% python3 -q
>>> import numpy as np
>>> np.set_printoptions(precision=2, suppress=True, linewidth=140)
>>> rd = lambda a: np.round(a, 2) + 0
>>> arr = np.load("case8.npy")
>>> arr
array([[ 0.05, -2.  ,  1.  ,  1.  ,  1.  ,  2.  , -1.  , -1.  ,  2.  , -1.  ,  0.  ,  1.  ],
       [-2.  ,  2.05,  2.  , -1.  ,  1.  ,  2.  ,  1.  ,  2.  ,  2.  ,  2.  , -1.  , -2.  ],
       [-1.  ,  2.  ,  2.05,  0.  ,  1.  ,  2.  , -1.  , -1.  , -2.  , -1.  ,  0.  , -2.  ],
       [ 1.  ,  1.  ,  1.  , -1.95, -2.  ,  1.  , -1.  ,  0.  , -2.  , -1.  ,  2.  , -2.  ],
       [-1.  ,  0.  , -2.  ,  0.  , -0.95, -1.  ,  2.  , -2.  ,  1.  ,  1.  , -2.  , -2.  ],
       [ 1.  , -1.  ,  2.  ,  1.  ,  0.  ,  2.05,  1.  , -2.  ,  1.  ,  1.  ,  0.  ,  1.  ],
       [ 2.  , -2.  ,  1.  ,  0.  ,  2.  ,  1.  , -1.95,  2.  , -1.  , -2.  ,  2.  ,  1.  ],
       [-1.  ,  0.  , -2.  ,  2.  , -1.  , -2.  ,  2.  ,  2.05,  2.  , -2.  ,  2.  ,  0.  ],
       [-2.  ,  0.  ,  1.  , -2.  ,  0.  ,  2.  ,  0.  ,  1.  ,  0.05, -1.  ,  0.  , -2.  ],
       [ 1.  , -2.  ,  0.  ,  0.  , -2.  ,  2.  ,  1.  , -2.  , -2.  ,  2.05,  0.  , -2.  ],
       [-2.  ,  1.  ,  0.  ,  2.  ,  1.  , -2.  , -1.  , -1.  ,  1.  ,  2.  ,  0.05, -2.  ],
       [ 0.  , -2.  ,  1.  ,  1.  ,  1.  ,  2.  , -1.  , -1.  ,  2.  , -1.  ,  0.  ,  1.05]])
>>> Y = np.array([[-3, 1],
...     [-3, 3],
...     [-1, -1],
...     [2, -2],
...     [3, -2],
...     [3, -2],
...     [2, -3],
...     [0, 3],
...     [2, -2],
...     [0, 0],
...     [0, 0],
...     [0, -2]])
>>> rd(np.einsum("ij->j", arr))
array([-3.95, -2.95,  7.05,  2.05,  1.05, 11.05,  0.05, -2.95,  4.05, -0.95,  3.05, -9.95])
>>> np.linalg.matrix_rank(np.vstack([arr, Y.T]))
np.int64(12)
>>> (arr + arr.T) / 2
array([[ 0.05, -2.  ,  0.  ,  1.  ,  0.  ,  1.5 ,  0.5 , -1.  ,  0.  ,  0.  , -1.  ,  0.5 ],
       [-2.  ,  2.05,  2.  ,  0.  ,  0.5 ,  0.5 , -0.5 ,  1.  ,  1.  ,  0.  ,  0.  , -2.  ],
       [ 0.  ,  2.  ,  2.05,  0.5 , -0.5 ,  2.  ,  0.  , -1.5 , -0.5 , -0.5 ,  0.  , -0.5 ],
       [ 1.  ,  0.  ,  0.5 , -1.95, -1.  ,  1.  , -0.5 ,  1.  , -2.  , -0.5 ,  2.  , -0.5 ],
       [ 0.  ,  0.5 , -0.5 , -1.  , -0.95, -0.5 ,  2.  , -1.5 ,  0.5 , -0.5 , -0.5 , -0.5 ],
       [ 1.5 ,  0.5 ,  2.  ,  1.  , -0.5 ,  2.05,  1.  , -2.  ,  1.5 ,  1.5 , -1.  ,  1.5 ],
       [ 0.5 , -0.5 ,  0.  , -0.5 ,  2.  ,  1.  , -1.95,  2.  , -0.5 , -0.5 ,  0.5 ,  0.  ],
       [-1.  ,  1.  , -1.5 ,  1.  , -1.5 , -2.  ,  2.  ,  2.05,  1.5 , -2.  ,  0.5 , -0.5 ],
       [ 0.  ,  1.  , -0.5 , -2.  ,  0.5 ,  1.5 , -0.5 ,  1.5 ,  0.05, -1.5 ,  0.5 ,  0.  ],
       [ 0.  ,  0.  , -0.5 , -0.5 , -0.5 ,  1.5 , -0.5 , -2.  , -1.5 ,  2.05,  1.  , -1.5 ],
       [-1.  ,  0.  ,  0.  ,  2.  , -0.5 , -1.  ,  0.5 ,  0.5 ,  0.5 ,  1.  ,  0.05, -1.  ],
       [ 0.5 , -2.  , -0.5 , -0.5 , -0.5 ,  1.5 ,  0.  , -0.5 ,  0.  , -1.5 , -1.  ,  1.05]])
>>> assert arr == arr.T
Traceback (most recent call last):
  File "<python-input-9>", line 1, in <module>
    assert arr == arr.T
           ^^^^^^^^^^^^
ValueError: The truth value of an array with more than one element is ambiguous. Use a.any() or a.all()
>>> np.allclose(arr, arr.T)
False
>>> rd(np.abs(np.linalg.eigvals(arr)).max())
np.float64(6.77)
>>> np.linalg.determinant(arr)
Traceback (most recent call last):
  File "<python-input-12>", line 1, in <module>
    np.linalg.determinant(arr)
    ^^^^^^^^^^^^^^^^^^^^^
AttributeError: module 'numpy.linalg' has no attribute 'determinant'
>>> (arr - arr.T) / 2
array([[ 0. ,  0. ,  1. ,  0. ,  1. ,  0.5, -1.5,  0. ,  2. , -1. ,  1. ,  0.5],
       [ 0. ,  0. ,  0. , -1. ,  0.5,  1.5,  1.5,  1. ,  1. ,  2. , -1. ,  0. ],
       [-1. ,  0. ,  0. , -0.5,  1.5,  0. , -1. ,  0.5, -1.5, -0.5,  0. , -1.5],
       [ 0. ,  1. ,  0.5,  0. , -1. ,  0. , -0.5, -1. ,  0. , -0.5,  0. , -1.5],
       [-1. , -0.5, -1.5,  1. ,  0. , -0.5,  0. , -0.5,  0.5,  1.5, -1.5, -1.5],
       [-0.5, -1.5,  0. ,  0. ,  0.5,  0. ,  0. ,  0. , -0.5, -0.5,  1. , -0.5],
       [ 1.5, -1.5,  1. ,  0.5,  0. ,  0. ,  0. ,  0. , -0.5, -1.5,  1.5,  1. ],
       [ 0. , -1. , -0.5,  1. ,  0.5,  0. ,  0. ,  0. ,  0.5,  0. ,  1.5,  0.5],
       [-2. , -1. ,  1.5,  0. , -0.5,  0.5,  0.5, -0.5,  0. ,  0.5, -0.5, -2. ],
       [ 1. , -2. ,  0.5,  0.5, -1.5,  0.5,  1.5,  0. , -0.5,  0. , -1. , -0.5],
       [-1. ,  1. ,  0. ,  0. ,  1.5, -1. , -1.5, -1.5,  0.5,  1. ,  0. , -1. ],
       [-0.5,  0. ,  1.5,  1.5,  1.5,  0.5, -1. , -0.5,  2. ,  0.5,  1. ,  0. ]])
>>> F = np.load("sample10.npy")
>>> rd(F)
array([[0.1 , 0.  , 0.14, 0.05, 0.05, 0.1 , 0.14, 0.  , 0.14, 0.1 , 0.14, 0.05],
       [0.1 , 0.13, 0.1 , 0.03, 0.1 , 0.1 , 0.06, 0.1 , 0.  , 0.1 , 0.1 , 0.1 ],
       [0.11, 0.11, 0.17, 0.06, 0.  , 0.  , 0.17, 0.17, 0.06, 0.  , 0.17, 0.  ],
       [0.05, 0.1 , 0.05, 0.15, 0.05, 0.1 , 0.1 , 0.15, 0.1 , 0.05, 0.1 , 0.  ],
       [0.12, 0.08, 0.08, 0.12, 0.04, 0.  , 0.12, 0.08, 0.08, 0.12, 0.12, 0.  ],
       [0.  , 0.15, 0.1 , 0.  , 0.05, 0.15, 0.15, 0.1 , 0.1 , 0.1 , 0.1 , 0.  ],
       [0.08, 0.  , 0.  , 0.  , 0.  , 0.17, 0.08, 0.17, 0.17, 0.17, 0.08, 0.08],
       [0.05, 0.  , 0.16, 0.11, 0.11, 0.  , 0.16, 0.21, 0.  , 0.11, 0.  , 0.11],
       [0.12, 0.08, 0.12, 0.12, 0.04, 0.12, 0.04, 0.12, 0.08, 0.08, 0.04, 0.08],
       [0.  , 0.11, 0.04, 0.07, 0.11, 0.11, 0.11, 0.11, 0.  , 0.14, 0.11, 0.11],
       [0.05, 0.05, 0.1 , 0.15, 0.1 , 0.15, 0.  , 0.05, 0.05, 0.05, 0.2 , 0.05],
       [0.12, 0.12, 0.08, 0.08, 0.04, 0.04, 0.04, 0.04, 0.12, 0.08, 0.12, 0.08]])
>>> rd(np.linalg.norm(F, axis=0))
array([0.3 , 0.32, 0.37, 0.32, 0.23, 0.36, 0.38, 0.42, 0.32, 0.35, 0.41, 0.24])
>>> rd(np.linalg.norm(F, axis=1))
array([0.34, 0.31, 0.38, 0.32, 0.33, 0.35, 0.37, 0.38, 0.31, 0.33, 0.35, 0.31])
>>> np.linalg.norm(F, axis=1).argmax()
np.int64(2)
>>> rd(np.linalg.norm(F, 2))
np.float64(1.02)
>>> rd(np.linalg.norm(F, "nuc"))
np.float64(2.72)
